$ python3 -q
>>> import numpy as np
>>> import numpy.linalg as la
>>> np.set_printoptions(precision=1, suppress=True, linewidth=200)
>>> t = np.deg2rad(15)
>>> E = np.eye(4)
>>> E[np.ix_([0, 3], [0, 3])] = [[np.cos(t), -np.sin(t)], [np.sin(t), np.cos(t)]]
>>> E
array([[ 1. ,  0. ,  0. , -0.3],
       [ 0. ,  1. ,  0. ,  0. ],
       [ 0. ,  0. ,  1. ,  0. ],
       [ 0.3,  0. ,  0. ,  1. ]])
>>> out = np.array([[1, -2, -2], [-2, 0, -2]])
>>> Z = np.kron(out, E)
>>> Z.shape
(8, 12)
>>> la.pinv(E)
array([[ 1. ,  0. ,  0. ,  0.3],
       [ 0. ,  1. ,  0. ,  0. ],
       [ 0. ,  0. ,  1. ,  0. ],
       [-0.3,  0. ,  0. ,  1. ]])
>>> la.norm(E, axis=0)
array([1., 1., 1., 1.])
>>> E[:, 2] @ E[:, 1]
np.float64(0.0)
>>> q = E.astype(float).copy()
>>> for j in range(4):
...     q[:, j] -= q[:, :j] @ (q[:, :j].T @ q[:, j])
...     q[:, j] /= la.norm(q[:, j])
... 
>>> np.round(q.T @ q, 1) + 0
array([[1., 0., 0., 0.],
       [0., 1., 0., 0.],
       [0., 0., 1., 0.],
       [0., 0., 0., 1.]])
>>> q
array([[ 1. ,  0. ,  0. , -0.3],
       [ 0. ,  1. ,  0. ,  0. ],
       [ 0. ,  0. ,  1. ,  0. ],
       [ 0.3,  0. ,  0. ,  1. ]])
>>> round(la.det(q), 1)
np.float64(1.0)
>>> np.flatnonzero(la.matrix_power((q != 0) + (q.T != 0) + np.eye(4), 4)[1])
array([1])
>>> np.round(la.det(E[::-1]), 1)
np.float64(1.0)
>>> rng = np.random.default_rng(17944)
>>> X = rng.normal(size=(20, 4))
>>> X = 3 * X / la.norm(X, axis=1, keepdims=True)
>>> X.round(1) + 0
array([[ 1.5, -1.7,  1.1,  1.7],
       [-1.4, -2.5, -0.2,  0.9],
       [ 0.8,  0.9, -2.2,  1.7],
       [-2.2,  1.7,  0.3, -1.2],
       [-1. ,  2.7, -0.8,  0.4],
       [ 0.5,  0. , -2.9,  0.6],
       [ 1. ,  1.4, -1.7, -1.8],
       [-0.4, -2.3,  0. , -1.8],
       [ 0.1, -1.5,  2.6,  0.2],
       [-0.9, -1.6, -1.3, -2. ],
       [ 1. , -0.1,  2.6, -1.2],
       [-1. , -1.5, -2.4,  0. ],
       [ 1.1,  2.1,  1.4,  1.2],
       [ 0.4, -1.2, -1.9, -2. ],
       [-2.5,  0.1, -1.7,  0. ],
       [ 1. ,  1.3, -1.5, -2. ],
       [-1.2, -1. ,  2.5, -0.8],
       [ 2. , -0.4, -1.3,  1.8],
       [ 0.8,  0.3,  2.8,  0.6],
       [ 1.2, -2. ,  1.9,  0.1]])
>>> q, evecs = la.qr(X[:, :2])[0], la.qr(X[:, 2:])[0]
>>> s = la.svd(q.T @ evecs, compute_uv=False)
>>> round(la.norm(q @ q.T - evecs @ evecs.T, 2), 1)
np.float64(1.0)
>>> s
array([0.3, 0.1])
>>> np.degrees(np.arccos(s.clip(0, 1)))
array([74.2, 81.4])
>>> r0 = np.array([0, 0, 1])
>>> mat = np.array([np.roll(r0, i) for i in range(3)])
>>> mat
array([[0, 0, 1],
       [1, 0, 0],
       [0, 1, 0]])
>>> la.matrix_power(mat, 2)
array([[0, 1, 0],
       [0, 0, 1],
       [1, 0, 0]])
>>> la.matrix_power(mat, 100)
array([[0, 0, 1],
       [1, 0, 0],
       [0, 1, 0]])
>>> np.sort(np.abs(la.eigvals(mat)))[::-1]
array([1., 1., 1.])
>>> pr = np.eye(3)[0]
>>> for _ in range(4):
...     pr = pr @ mat
...     print(pr.round(1))
... 
[0. 0. 1.]
[0. 1. 0.]
[1. 0. 0.]
[0. 0. 1.]
>>> round(la.norm(mat, 1), 1), round(la.norm(mat, np.inf), 1)
(np.float64(1.0), np.float64(1.0))
>>> la.norm(mat, axis=0)
array([1., 1., 1.])
>>> round(float(la.norm(mat, "nuc")), 1)
3.0
>>> round(la.norm(mat[2], 1), 1), round(la.norm(mat[2], np.inf), 1)
(np.float64(1.0), np.float64(1.0))
>>> np.unravel_index(np.abs(mat).argmax(), mat.shape)
(np.int64(0), np.int64(2))
>>> np.count_nonzero(mat)
np.int64(3)
>>> mat.mean(axis=0)
array([0.3, 0.3, 0.3])
>>> la.rank(mat)
Traceback (most recent call last):
  File "<python-input-44>", line 1, in <module>
    la.rank(mat)
    ^^^^^^^
AttributeError: module 'numpy.linalg' has no attribute 'rank'
>>> la.svd(mat, compute_uv=False)
array([1., 1., 1.])
>>> mat[3]
Traceback (most recent call last):
  File "<python-input-46>", line 1, in <module>
    mat[3]
    ~~~^^^
IndexError: index 3 is out of bounds for axis 0 with size 3
>>> la.matrix_rank(mat)
np.int64(3)
>>> mat.shape
(3, 3)
>>> mat[:, 3]
Traceback (most recent call last):
  File "<python-input-49>", line 1, in <module>
    mat[:, 3]
    ~~~^^^^^^
IndexError: index 3 is out of bounds for axis 1 with size 3
>>> np.zeros(3, 3)
Traceback (most recent call last):
  File "<python-input-50>", line 1, in <module>
    np.zeros(3, 3)
    ~~~~~~~~^^^^^^
TypeError: Cannot interpret '3' as a data type
>>> F = np.array([[-3, -1, -3, -1, -3, -1],
...     [2, 3, 2, 3, 2, 3],
...     [2, 0, 2, 0, 2, 0],
...     [-3, -1, -3, -1, -3, -1],
...     [2, 3, 2, 3, 2, 3],
...     [2, 0, 2, 0, 2, 0]])
>>> np.abs(np.diag(la.qr(F)[1])) > 1e-9
array([ True,  True, False, False, False, False])
>>> round(np.trace(la.pinv(F) @ F), 1)
np.float64(2.0)
>>> np.allclose(F[:-1].T @ la.lstsq(F[:-1].T, F[-1])[0], F[-1])
True
>>> np.round(F @ la.pinv(F) @ F, 1) + 0
array([[-3., -1., -3., -1., -3., -1.],
       [ 2.,  3.,  2.,  3.,  2.,  3.],
       [ 2.,  0.,  2.,  0.,  2.,  0.],
       [-3., -1., -3., -1., -3., -1.],
       [ 2.,  3.,  2.,  3.,  2.,  3.],
       [ 2.,  0.,  2.,  0.,  2.,  0.]])
>>> np.unique(F.round(6), axis=0).shape
(3, 6)
>>> K = np.array([[0.0, -0.6, 0.2, -0.4],
...     [-0.5, -0.8, 0.4, -0.5],
...     [2.0, 0.9, -0.2, 1.3],
...     [1.4, 0.3, 2.0, -2.0],
...     [-1.1, 0.6, -1.5, -0.3],
...     [0.4, -0.4, -0.7, 0.9],
...     [-0.6, -4.2, -0.6, -1.2],
...     [0.9, 0.4, 1.4, -2.6],
...     [-0.7, 0.9, 0.9, 1.5],
...     [-0.7, -1.3, 0.1, -1.2],
...     [0.2, -0.5, -1.8, -0.5],
...     [0.7, 1.3, 1.4, -2.7],
...     [0.0, -1.1, 0.8, 0.9],
...     [0.4, 0.7, 1.2, -0.8],
...     [0.4, -0.6, 0.7, -0.6]])
>>> def softmax(z):
...     e = np.exp(z - z.max(axis=-1, keepdims=True))
...     return e / e.sum(axis=-1, keepdims=True)
... 
>>> softmax(mat).sum(axis=1)
array([1., 1., 1.])
>>> S = mat @ mat.T / np.sqrt(3)
>>> softmax(S)
array([[0.5, 0.3, 0.3],
       [0.3, 0.5, 0.3],
       [0.3, 0.3, 0.5]])
>>> softmax(S + np.triu(np.full(S.shape, -np.inf), 1))
array([[1. , 0. , 0. ],
       [0.4, 0.6, 0. ],
       [0.3, 0.3, 0.5]])
>>> dist = la.norm(K[:, None] - K[None], axis=-1)
>>> la.norm(K, axis=1)
array([0.7, 1.1, 2.6, 3.2, 2. , 1.3, 4.4, 3.1, 2.1, 1.9, 1.9, 3.4, 1.6, 1.7, 1.2])
>>> la.norm(K - K.mean(axis=0), axis=1)
array([0.4, 0.9, 2.9, 2.6, 2.4, 1.8, 4.1, 2.5, 2.6, 1.5, 2.1, 2.9, 1.7, 1.4, 0.6])
>>> Xc = K - K.mean(axis=0)
>>> Uu, s, vt = la.svd(Xc, full_matrices=False)
>>> la.matrix_rank(Xc)
np.int64(4)
>>> s
array([5.8, 5.1, 3.1, 2.6])
>>> np.round((s ** 2).sum() ** 2 / (s ** 4).sum(), 1)
np.float64(3.0)
>>> (np.sign(Uu[:, 0]) == np.sign(Uu[0, 0])).astype(int)
array([1, 1, 0, 0, 1, 1, 1, 0, 1, 1, 1, 0, 1, 0, 0])
>>> np.abs(vt[0]).argmax()
np.int64(1)
>>> np.abs(Uu[:, 0]).argmax()
np.int64(6)
>>> np.round(Xc.mean(axis=0), 1) + 0
array([0., 0., 0., 0.])
>>> np.round(np.abs(vt[-1]), 1) + 0
array([0.9, 0.2, 0.4, 0. ])
>>> vt[0] * np.sign(vt[0, np.abs(vt[0]).argmax()])
array([ 0.3,  0.6,  0.5, -0.4])
>>> out = K / np.sqrt((K ** 2).mean(axis=1, keepdims=True))
>>> out[9]
array([-0.7, -1.4,  0.1, -1.3])
>>> la.matrix_rank(out) == la.matrix_rank(K)
np.True_
>>> la.matrix_rank(K - K.mean(axis=1, keepdims=True))
np.int64(3)
>>> np.round(K - K.mean(axis=1, keepdims=True), 1) + 0
array([[ 0.2, -0.4,  0.4, -0.2],
       [-0.2, -0.5,  0.8, -0.2],
       [ 1. , -0.1, -1.2,  0.3],
       [ 1. , -0.1,  1.6, -2.4],
       [-0.5,  1.2, -0.9,  0.3],
       [ 0.4, -0.5, -0.8,  0.8],
       [ 1. , -2.6,  1. ,  0.4],
       [ 0.9,  0.4,  1.4, -2.6],
       [-1.4,  0.2,  0.2,  0.8],
       [ 0.1, -0.5,  0.9, -0.4],
       [ 0.8,  0.2, -1.2,  0.2],
       [ 0.5,  1.1,  1.2, -2.9],
       [-0.2, -1.2,  0.6,  0.8],
       [ 0. ,  0.3,  0.8, -1.2],
       [ 0.4, -0.6,  0.7, -0.6]])
>>> arr = np.load("sample16.npy")
>>> arr
array([[-0.5,  0.3],
       [-0.5, -0.8],
       [ 0.7, -0.5]])
>>> round(arr[:, 1] @ arr[:, 0], 1)
np.float64(-0.0)
>>> np.round(arr @ arr.T, 1) + 0
array([[ 0.3,  0. , -0.5],
       [ 0. ,  1. ,  0. ],
       [-0.5,  0. ,  0.7]])
>>> la.pinv(arr)
array([[-0.5, -0.5,  0.7],
       [ 0.3, -0.8, -0.5]])
>>> la.norm(arr, axis=0)
array([1., 1.])
>>> q = arr.astype(float).copy()
>>> for j in range(2):
...     q[:, j] -= q[:, :j] @ (q[:, :j].T @ q[:, j])
...     q[:, j] /= la.norm(q[:, j])
... 
>>> np.round(q.T @ q, 1) + 0
array([[1., 0.],
       [0., 1.]])
>>> np.round(q.T @ arr, 1) + 0
array([[1., 0.],
       [0., 1.]])
>>> out = np.c_[arr[:, :1] @ np.array([[2]]), np.array([-2, -1, -1])]
>>> out
array([[-0.9, -2. ],
       [-1.1, -1. ],
       [ 1.4, -1. ]])
>>> la.norm(la.qr(arr)[0].T @ out, axis=0) ** 2 / ((out ** 2).sum(axis=0) + 1e-12)
array([1. , 0.2])
>>> np.round(la.norm(out - arr @ la.lstsq(arr, out)[0], axis=0), 1) + 0
array([0. , 2.2])
>>> q = out.astype(float).copy()
>>> for j in range(2):
...     q[:, j] -= q[:, :j] @ (q[:, :j].T @ q[:, j])
...     q[:, j] /= la.norm(q[:, j])
... 
>>> q
array([[-0.5, -0.7],
       [-0.5, -0.2],
       [ 0.7, -0.7]])
>>> np.round(q.T @ q, 1) + 0
array([[1., 0.],
       [0., 1.]])
>>> round(np.abs(arr).max(), 1)
np.float64(0.8)
>>> arr.mean(axis=0)
array([-0.1, -0.3])
>>> np.zeros(3, 2)
Traceback (most recent call last):
  File "<python-input-102>", line 1, in <module>
    np.zeros(3, 2)
    ~~~~~~~~^^^^^^
TypeError: Cannot interpret '2' as a data type
>>> np.count_nonzero(arr)
np.int64(6)
>>> arr.sum(axis=0)
array([-0.3, -1. ])
>>> W0 = np.load("layer11.npy")
>>> W0.round(1) + 0
array([[  0. ,   0.2,  -0.2,  -0.1],
       [ -6.1,  -8.1,  10. ,  -4. ],
       [  2.1,   2.7,  -3.3,   1.5],
       [  0.4,   0.7,  -0.6,   0.3],
       [  6.1,   8. , -10. ,   4. ],
       [  4.7,   6.5,  -7.9,   3.1],
       [ -0.8,  -1.4,   1.7,  -0.7],
       [  4.2,   5.8,  -7. ,   2.8],
       [ -0.5,  -0.6,   0.9,  -0.3],
       [  0.9,   1.1,  -1.6,   0.5],
       [  0.3,   0.5,  -0.5,   0.3],
       [  2. ,   3. ,  -3.7,   1.4],
       [  6.6,   8.9, -11.2,   4.5],
       [ -0.8,  -0.9,   1.3,  -0.6],
       [ -1. ,  -1.4,   1.8,  -0.7],
       [ -0.5,  -0.3,   0.3,  -0.2],
       [  0.6,   0.6,  -1. ,   0.4],
       [ -1. ,  -1.5,   1.7,  -0.6],
       [ -0.6,  -0.6,   0.9,  -0.5],
       [ -4.4,  -5.7,   7.3,  -2.9],
       [ -0.8,  -0.9,   1.3,  -0.5],
       [ -4.9,  -6.5,   8.1,  -3.3],
       [  0.9,   1. ,  -1.4,   0.6],
       [  2.9,   3.9,  -4.5,   1.9],
       [ -2.4,  -3.2,   3.8,  -1.4],
       [  1.2,   1.8,  -2.1,   0.8],
       [ -5.2,  -7. ,   8.8,  -3.4],
       [  6.7,   8.9, -11.2,   4.6],
       [  0.8,   1.3,  -1.6,   0.6]])
>>> x = np.array([1, 0, 2, 2])
>>> target = W0 @ x
>>> np.round(la.pinv(W0) @ W0, 1) + 0
array([[1., 0., 0., 0.],
       [0., 1., 0., 0.],
       [0., 0., 1., 0.],
       [0., 0., 0., 1.]])
>>> target = target + 0.1 * rng.normal(size=29)
>>> target
array([-0.4,  5.8, -1.5, -0.2, -5.9, -4.9,  1.1, -4.1,  0.5, -1.3, -0.1, -2.6, -6.9,  0.7,  1.2, -0.4, -0.5,  1.1,  0.1,  4.3,  0.9,  5. , -0.9, -2.2,  2.5, -1.3,  5.5, -6.5, -1.5])
>>> b, *_ = la.lstsq(W0, target)
>>> np.round(W0.T @ (target - W0 @ b), 1) + 0
array([0., 0., 0., 0.])
>>> round(la.norm(target - W0 @ b), 1)
np.float64(0.5)
>>> M = np.loadtxt("x.csv", delimiter=",")
>>> M.round(1) + 0
array([[ 0.2,  0.1, -0.4],
       [ 0.1,  0. , -0.1],
       [-0.4, -0.1,  0.8]])
>>> Uu, s, vt = la.svd(M)
>>> s.round(1) + 0
array([1., 0., 0.])
>>> out = Uu[:, :1] @ np.diag(s[:1]) @ vt[:1]
>>> round(float(la.norm(M - out, 2)), 1), np.round(s[1], 1)
(0.0, np.float64(0.0))
>>> la.matrix_rank(out)
np.int64(1)
>>> out.round(1) + 0
array([[ 0.2,  0.1, -0.4],
       [ 0.1,  0. , -0.1],
       [-0.4, -0.1,  0.8]])
>>> np.argsort(-la.norm(out, axis=0).round(6), kind="stable")[:3]
array([2, 0, 1])
>>> la.cond(out) > 100
np.True_
>>> [round(float(x), 1) for x in la.svd(out, compute_uv=False)[:3]]
[1.0, 0.0, 0.0]
>>> la.matrix_rank(out, rtol=0.1)
np.int64(1)
>>> round(float(la.norm(out, 2) / la.norm(out)), 1)
1.0
>>> r0, g = M[1], M[0]
>>> np.round(r0 @ r0, 1)
np.float64(0.0)
>>> round(r0 @ g, 1)
np.float64(0.1)
>>> pr = (r0 @ g) / (r0 @ r0) * r0
>>> pr
array([ 0.2,  0.1, -0.4])
>>> la.matrix_rank(np.outer(r0, g))
np.int64(1)
>>> out = np.array([[1, -3, 0], [-3, 1, -2], [3, 1, 1]])
>>> np.einsum("ij->j", M)
array([-0.2, -0.1,  0.4])
>>> out.T @ M.T
array([[-1.1, -0.4,  2.5],
       [-0.8, -0.3,  1.8],
       [-0.5, -0.2,  1.1]])
>>> np.round(np.einsum("ij,ij->i", M, M), 1) + 0
array([0.2, 0. , 0.8])
>>> la.matrix_rank(M @ out)
np.int64(1)
>>> np.einsum("ik,kj->ij", M, out)
array([[-1.1, -0.8, -0.5],
       [-0.4, -0.3, -0.2],
       [ 2.5,  1.8,  1.1]])
>>> M @ out
array([[-1.1, -0.8, -0.5],
       [-0.4, -0.3, -0.2],
       [ 2.5,  1.8,  1.1]])
